$ ipython --no-banner

In [1]: import numpy as np

In [2]: np.set_printoptions(precision=1, suppress=True, linewidth=120, legacy="1.25")

In [3]: rd = lambda a: np.round(a, 1) + 0

In [4]: J = np.load("x.npy")

In [5]: rd(J)
Out[5]: 
array([[ 0.9, -0.3,  0.1],
       [ 0.2,  0.3, -0.9],
       [-0.2, -0.9, -0.3]])

In [6]: rd(np.linalg.pinv(J))
Out[6]: 
array([[ 0.9,  0.2, -0.2],
       [-0.3,  0.3, -0.9],
       [ 0.1, -0.9, -0.3]])

In [7]: M2 = np.linalg.inv(J)

In [8]: rd(np.linalg.inv(M2))
Out[8]: 
array([[ 0.9, -0.3,  0.1],
       [ 0.2,  0.3, -0.9],
       [-0.2, -0.9, -0.3]])

In [9]: rd(np.linalg.cond(J))
Out[9]: 1.0

In [10]: rd(J @ M2)
Out[10]: 
array([[1., 0., 0.],
       [0., 1., 0.],
       [0., 0., 1.]])

In [11]: rd(np.linalg.det(J) * np.linalg.det(M2))
Out[11]: 1.0

In [12]: np.allclose(M2, J.T)
Out[12]: True

In [13]: rd(M2)
Out[13]: 
array([[ 0.9,  0.2, -0.2],
       [-0.3,  0.3, -0.9],
       [ 0.1, -0.9, -0.3]])

In [14]: rd(np.kron(np.eye(2, dtype=int), M2))
Out[14]: 
array([[ 0.9,  0.2, -0.2,  0. ,  0. ,  0. ],
       [-0.3,  0.3, -0.9,  0. ,  0. ,  0. ],
       [ 0.1, -0.9, -0.3,  0. ,  0. ,  0. ],
       [ 0. ,  0. ,  0. ,  0.9,  0.2, -0.2],
       [ 0. ,  0. ,  0. , -0.3,  0.3, -0.9],
       [ 0. ,  0. ,  0. ,  0.1, -0.9, -0.3]])

In [15]: rd(np.einsum("ij,ji->", M2, M2))
Out[15]: 2.6

In [16]: rd(np.einsum("ii->", M2))
Out[16]: 0.9

In [17]: rd(np.linalg.det(2 * M2)), rd(np.linalg.det(M2))
Out[17]: (-8.0, -1.0)

In [18]: rd(np.linalg.eigvals(M2).sum().real)
Out[18]: 0.9

In [19]: rng = np.random.default_rng(37)

In [20]: idx = rng.permutation(3)

In [21]: idx
Out[21]: array([1, 0, 2])

In [22]: M2 = J[idx][:, idx]

In [23]: rd(np.sort(np.abs(np.linalg.eigvals(M2))))
Out[23]: array([1., 1., 1.])

In [24]: rd(np.diag(M2))
Out[24]: array([ 0.3,  0.9, -0.3])

In [25]: rd(M2)
Out[25]: 
array([[ 0.3,  0.2, -0.9],
       [-0.3,  0.9,  0.1],
       [-0.9, -0.2, -0.3]])

In [26]: rd(np.linalg.det(M2)), rd(np.linalg.det(J[idx]))
Out[26]: (-1.0, 1.0)

In [27]: gram = M2.T @ M2

In [28]: rd(gram)
Out[28]: 
array([[1., 0., 0.],
       [0., 1., 0.],
       [0., 0., 1.]])

In [29]: rd(np.linalg.eigvalsh(gram)[::-1])
Out[29]: array([1., 1., 1.])

In [30]: np.allclose(gram, gram.T)
Out[30]: True

In [31]: rd(np.linalg.svd(M2, compute_uv=False) ** 2)
Out[31]: array([1., 1., 1.])

In [32]: rd(np.trace(gram)), rd((M2 ** 2).sum())
Out[32]: (3.0, 3.0)

In [33]: (M2 @ M2.T).shape
Out[33]: (3, 3)

In [34]: rd(np.diag(gram))
Out[34]: array([1., 1., 1.])

In [35]: E = np.loadtxt("case4.csv", delimiter=",")

In [36]: E
Out[36]: 
array([[-2.6,  2.6, -0.9],
       [-0.4,  2.5,  0.4],
       [ 0.6, -0.1,  0.3],
       [-2.6,  3.9, -0.5],
       [ 1.5, -2.6,  0.2],
       [ 1.4, -0.2,  1.2],
       [-1. ,  3.8,  0.6],
       [ 1.6, -2.5,  0. ],
       [ 1. , -2.5, -0.2],
       [-2.1,  1.4, -0.9],
       [ 0.9, -1.4,  0.3],
       [-2. ,  3.9, -0.1],
       [-0.4,  2.3,  0.6],
       [-2.5,  3.8, -0.5],
       [ 2.4, -2.5,  1.1],
       [ 1.5,  0. ,  1.1],
       [ 0.3, -0.1, -0.2],
       [-1.9,  3.7, -0.1],
       [-2.1,  1.2, -1.2]])

In [37]: M2 = np.c_[E[:, :1] @ np.array([[-2]]), np.array([2, 1, 3, 1, 5, 0, 2, 2, 5, 4, 2, 4, 2, 3, 2, 2, 1, 0, 5])]

In [38]: M2
Out[38]: 
array([[ 5.2,  2. ],
       [ 0.8,  1. ],
       [-1.2,  3. ],
       [ 5.2,  1. ],
       [-3. ,  5. ],
       [-2.8,  0. ],
       [ 2. ,  2. ],
       [-3.2,  2. ],
       [-2. ,  5. ],
       [ 4.2,  4. ],
       [-1.8,  2. ],
       [ 4. ,  4. ],
       [ 0.8,  2. ],
       [ 5. ,  3. ],
       [-4.8,  2. ],
       [-3. ,  2. ],
       [-0.6,  1. ],
       [ 3.8,  0. ],
       [ 4.2,  5. ]])

In [39]: np.linalg.matrix_rank(np.c_[E, M2])
Out[39]: 4

In [40]: rd(np.linalg.lstsq(E, M2[:, 0])[0])
Out[40]: array([-2.,  0.,  0.])

In [41]: np.linalg.matrix_rank(M2)
Out[41]: 2
